% python3 -q
>>> import numpy as np
>>> np.set_printoptions(suppress=True, linewidth=200)
>>> def rd(a):
...     return np.round(a, 3) + 0
... 
>>> arr = np.load("out3.npy")
>>> arr
array([[ -3.779,   2.589,  -6.458,  -0.873,  -6.548],
       [ -3.747,   2.376,  -5.67 ,  -1.088,  -5.737],
       [ -0.548,   0.785,  -1.178,   0.484,  -0.942],
       [ -2.009,   1.511,  -3.086,  -0.644,  -2.806],
       [ -2.661,   2.545,  -4.559,  -0.951,  -4.365],
       [  2.741,  -1.521,   3.916,   0.982,   4.146],
       [ -3.576,   2.573,  -5.856,  -0.881,  -6.338],
       [ -1.495,   0.67 ,  -2.438,  -0.755,  -1.914],
       [  4.873,  -3.008,   7.981,   1.484,   8.044],
       [  2.104,  -1.096,   3.202,   0.538,   3.351],
       [ -8.997,   5.45 , -14.53 ,  -2.519, -14.614],
       [  2.236,  -1.965,   4.258,   0.932,   5.154],
       [  0.685,  -0.879,   1.539,   0.69 ,   1.575],
       [  1.49 ,  -0.79 ,   2.356,   0.15 ,   2.3  ],
       [ -2.002,   0.896,  -3.308,  -0.455,  -3.035],
       [ -0.785,   0.009,  -0.897,  -0.113,  -1.073],
       [  2.129,  -1.514,   3.141,   0.105,   3.741],
       [  3.852,  -1.808,   7.053,   1.283,   7.071],
       [ -2.509,   2.086,  -4.44 ,  -1.091,  -4.992],
       [  0.399,  -0.41 ,   0.414,   0.257,   0.286],
       [  0.754,   0.029,  -0.337,  -0.325,   0.045],
       [  0.262,  -0.148,   0.173,  -0.399,   0.356],
       [  1.919,  -1.3  ,   3.872,   0.69 ,   3.784],
       [  0.314,  -0.191,   1.173,   0.592,   0.958],
       [  0.386,  -0.174,  -0.374,  -0.358,  -0.193],
       [  0.795,  -0.976,   1.757,  -0.166,   1.887],
       [ -0.036,  -0.038,  -0.191,   0.083,  -0.09 ],
       [ -1.937,   0.836,  -3.489,  -0.726,  -3.123],
       [  2.405,  -1.575,   3.951,   0.526,   4.161],
       [ -0.842,   0.357,  -1.234,   0.115,  -2.142],
       [ -0.638,   0.361,  -1.412,   0.027,  -1.856],
       [  2.588,  -1.601,   4.178,   1.104,   3.769],
       [ -0.588,   0.284,  -0.419,  -0.431,  -1.093],
       [  2.921,  -2.182,   5.59 ,   0.947,   5.588],
       [  3.074,  -1.795,   4.784,   0.88 ,   4.543],
       [  0.302,  -0.18 ,   0.949,  -0.165,   0.756]])
>>> d = np.linalg.norm(arr[:, None] - arr[None], axis=-1)
>>> np.flatnonzero(d[17] < d.mean() / 2)
array([ 8, 11, 17, 33, 34])
>>> d[17].round(6).argsort(kind="stable")[:4]
array([17,  8, 33, 34])
>>> rd(d[:5, :5])
array([[0.   , 1.171, 8.651, 5.452, 3.103],
       [1.171, 0.   , 7.642, 4.386, 2.084],
       [8.651, 7.642, 0.   , 3.324, 5.724],
       [5.452, 4.386, 3.324, 0.   , 2.488],
       [3.103, 2.084, 5.724, 2.488, 0.   ]])
>>> E = np.array([[3, 0, 3, 0], [2, 0, 0, 0], [0, 3, 1, 2], [3, 2, 1, 2]])
>>> E
array([[3, 0, 3, 0],
       [2, 0, 0, 0],
       [0, 3, 1, 2],
       [3, 2, 1, 2]])
>>> other = np.array([[1, -4], [7, 9], [3, 3], [3, 5]])
>>> np.linalg.matrix_rank(E @ other)
np.int64(2)
>>> other = np.array([[-5, -4], [-3, 2]])
>>> basis = np.kron(other, E)
>>> basis.shape
(8, 8)
>>> rng = np.random.default_rng(92)
>>> other = E + rng.integers(-2, 3, (4, 3)) @ rng.integers(-2, 3, (3, 4))
>>> other
array([[ 1, -3, -1, -4],
       [ 5,  6, -1,  5],
       [-1,  0,  2,  3],
       [ 3,  3, -5,  2]])
>>> other - E
array([[-2, -3, -4, -4],
       [ 3,  6, -1,  5],
       [-1, -3,  1,  1],
       [ 0,  1, -6,  0]])
>>> x = np.array([-4, 4, -5, 3])
>>> y = other @ x
>>> y
array([-23,  24,   3,  31])
>>> rd(np.linalg.solve(other, y))
array([-4.,  4., -5.,  3.])
>>> rd(np.linalg.solve(other, 5 * y))
array([-20.,  20., -25.,  15.])
>>> Q = E.astype(float).copy()
>>> for j in range(4):
...     Q[:, j] -= Q[:, :j] @ (Q[:, :j].T @ Q[:, j])
...     Q[:, j] /= np.linalg.norm(Q[:, j])
... 
>>> rd(Q.T @ Q)
array([[1., 0., 0., 0.],
       [0., 1., 0., 0.],
       [0., 0., 1., 0.],
       [0., 0., 0., 1.]])
>>> F = np.load("run2.npy")
>>> F
array([[-6, -6, -6, -4,  0],
       [ 0,  0,  0,  0,  0],
       [ 0,  0,  0,  0,  0],
       [ 9,  9,  9,  6,  0],
       [ 3,  3,  3,  2,  0],
       [ 0,  0,  0,  0,  0],
       [-6, -6, -6, -4,  0],
       [ 0,  0,  0,  0,  0]])
>>> r = np.linalg.matrix_rank(F)
>>> r
np.int64(1)
>>> ns = np.linalg.svd(F)[2][r:].T
>>> [int(np.linalg.matrix_rank(F[:, :j + 1])) for j in range(5)]
[1, 1, 1, 1, 1]
>>> np.allclose(F @ ns, 0)
True
>>> [int(np.linalg.matrix_rank(F[:i])) for i in range(1, len(F) + 1)]
[1, 1, 1, 1, 1, 1, 1, 1]
>>> rd(ns @ ns.T)
array([[ 0.71 , -0.29 , -0.29 , -0.194,  0.   ],
       [-0.29 ,  0.71 , -0.29 , -0.194,  0.   ],
       [-0.29 , -0.29 ,  0.71 , -0.194,  0.   ],
       [-0.194, -0.194, -0.194,  0.871,  0.   ],
       [ 0.   ,  0.   ,  0.   ,  0.   ,  1.   ]])
>>> [int(np.linalg.matrix_rank(np.delete(F, i, axis=0))) for i in range(8)]
[1, 1, 1, 1, 1, 1, 1, 1]
>>> K = np.array([[-0.5, -1.0, 0.7, -1.8],
...     [-1.5, 0.0, -0.6, -0.6],
...     [-1.2, -0.2, 1.3, 0.1],
...     [0.6, -1.8, 0.8, -0.4],
...     [-0.9, -0.7, 0.5, -0.7],
...     [-2.0, -1.5, -2.0, -1.8],
...     [0.1, 0.3, 0.6, -0.1],
...     [-0.2, 0.3, -1.3, -0.3],
...     [-0.2, 2.0, -0.5, -0.6],
...     [-0.5, -1.4, -0.3, 0.0]])
>>> K[:, 1] *= 10
>>> K
array([[ -0.5, -10. ,   0.7,  -1.8],
       [ -1.5,   0. ,  -0.6,  -0.6],
       [ -1.2,  -2. ,   1.3,   0.1],
       [  0.6, -18. ,   0.8,  -0.4],
       [ -0.9,  -7. ,   0.5,  -0.7],
       [ -2. , -15. ,  -2. ,  -1.8],
       [  0.1,   3. ,   0.6,  -0.1],
       [ -0.2,   3. ,  -1.3,  -0.3],
       [ -0.2,  20. ,  -0.5,  -0.6],
       [ -0.5, -14. ,  -0.3,   0. ]])
>>> x = np.array([3, 2, -2, -1])
>>> y = K @ x
>>> coef, lr = np.zeros(4), 1 / np.linalg.norm(K, 2) ** 2
>>> for i in range(250):
...     coef -= lr * K.T @ (K @ coef - y)
...     if i % 50 == 0: print(i, round(np.linalg.norm(K @ coef - y), 3))
... 
0 7.677
50 6.381
100 5.347
150 4.517
200 3.847
>>> rd(coef)
array([ 1.604,  2.01 , -1.358, -0.067])
>>> rd(np.linalg.cond(K))
np.float64(21.954)
>>> feats = rng.normal(size=(25, 11)) + 10 * np.array([0, 1, 1, 2, -3, -2, -2, -1, 0, 3, 1])
>>> rd(feats)
array([[  0.642,   9.795,   8.589,  19.157, -30.423, -20.387, -20.055,  -9.629,  -0.787,  31.409,   9.458],
       [  0.554,   9.923,   8.517,  19.703, -29.892, -17.875, -17.982,  -9.727,   0.216,  29.987,  10.638],
       [ -0.51 ,   9.024,  13.255,  18.92 , -32.835, -19.43 , -19.172, -10.794,  -0.605,  29.603,  10.572],
       [  0.361,   9.812,   9.553,  19.485, -29.327, -19.577, -19.545,  -9.339,   0.333,  30.116,  10.667],
       [ -1.167,  10.084,   9.289,  20.624, -29.61 , -19.258, -21.448,  -9.145,   0.378,  31.754,   9.12 ],
       [  0.417,   8.385,   9.595,  19.726, -29.018, -20.136, -17.852, -10.434,  -0.206,  29.109,  10.732],
       [ -0.689,  10.139,   9.117,  18.64 , -31.083, -20.549, -19.019, -11.189,   2.318,  31.547,  11.665],
       [ -0.094,   9.691,  10.274,  18.724, -31.363, -19.067, -19.821, -10.905,  -1.357,  29.941,   9.164],
       [ -0.444,   9.886,  10.069,  20.774, -29.974, -19.549, -20.46 , -10.113,  -0.376,  29.917,  10.475],
       [ -1.047,   9.725,   7.297,  20.297, -31.486, -20.153, -18.938,  -9.264,  -0.635,  31.182,   9.197],
       [  0.011,   9.681,  10.154,  20.244, -28.625, -20.576, -20.44 , -11.41 ,   0.753,  29.804,   8.734],
       [  0.405,  10.902,  10.274,  20.06 , -29.754, -20.45 , -22.607,  -9.881,  -0.683,  29.605,  10.195],
       [ -0.561,  11.067,   8.082,  22.076, -30.811, -18.849, -20.412, -12.914,   0.955,  31.568,   9.64 ],
       [  1.317,   8.748,  11.14 ,  18.949, -29.83 , -20.711, -20.058, -10.619,   0.148,  31.156,   8.43 ],
       [  0.039,   9.816,   8.033,  19.665, -30.291, -19.358, -20.775,  -9.959,  -0.596,  29.818,   8.829],
       [ -0.311,   9.884,  10.966,  20.757, -30.196, -19.784, -17.569, -10.922,  -1.406,  32.794,   9.919],
       [ -0.614,   9.895,  10.57 ,  18.18 , -28.505, -20.657, -19.282, -10.631,   1.548,  29.917,  10.769],
       [  0.059,  11.215,   9.914,  19.071, -29.381, -20.458, -20.567,  -9.606,   0.393,  30.902,  11.165],
       [  0.205,   9.107,   9.272,  18.948, -29.209, -20.434, -19.213,  -7.778,   0.252,  29.829,   9.676],
       [  0.493,  10.159,   9.417,  19.969, -29.907, -19.189, -19.843,  -9.51 ,  -0.16 ,  29.695,   9.058],
       [ -2.319,  10.485,   9.955,  21.184, -29.46 , -19.333, -19.011,  -9.88 ,   1.843,  30.915,  10.358],
       [ -0.16 ,   9.876,  11.265,  19.793, -29.738, -19.973, -19.672, -10.384,   0.286,  28.466,   9.634],
       [  1.356,   9.545,  10.066,  19.575, -30.488, -19.847, -19.02 ,  -9.444,   0.134,  30.155,  10.737],
       [ -0.123,   9.088,  10.687,  21.938, -28.58 , -21.401, -19.999,  -9.335,  -0.409,  29.489,  10.334],
       [ -0.193,   9.451,  10.855,  20.696, -28.921, -19.492, -17.572,  -9.408,   0.247,  28.671,  11.149]])
>>> np.linalg.lstsq(F[:-1].T, F[-1])[2]
np.int32(1)
>>> np.abs(np.diag(np.linalg.qr(F)[1])) > 1e-9
array([ True, False, False, False, False])
>>> np.allclose(F[:-1].T @ np.linalg.lstsq(F[:-1].T, F[-1])[0], F[-1])
True
>>> np.unique(F.round(6), axis=0).shape
(4, 5)
>>> rd(F @ np.linalg.pinv(F) @ F)
array([[-6., -6., -6., -4.,  0.],
       [ 0.,  0.,  0.,  0.,  0.],
       [ 0.,  0.,  0.,  0.,  0.],
       [ 9.,  9.,  9.,  6.,  0.],
       [ 3.,  3.,  3.,  2.,  0.],
       [ 0.,  0.,  0.,  0.,  0.],
       [-6., -6., -6., -4.,  0.],
       [ 0.,  0.,  0.,  0.,  0.]])
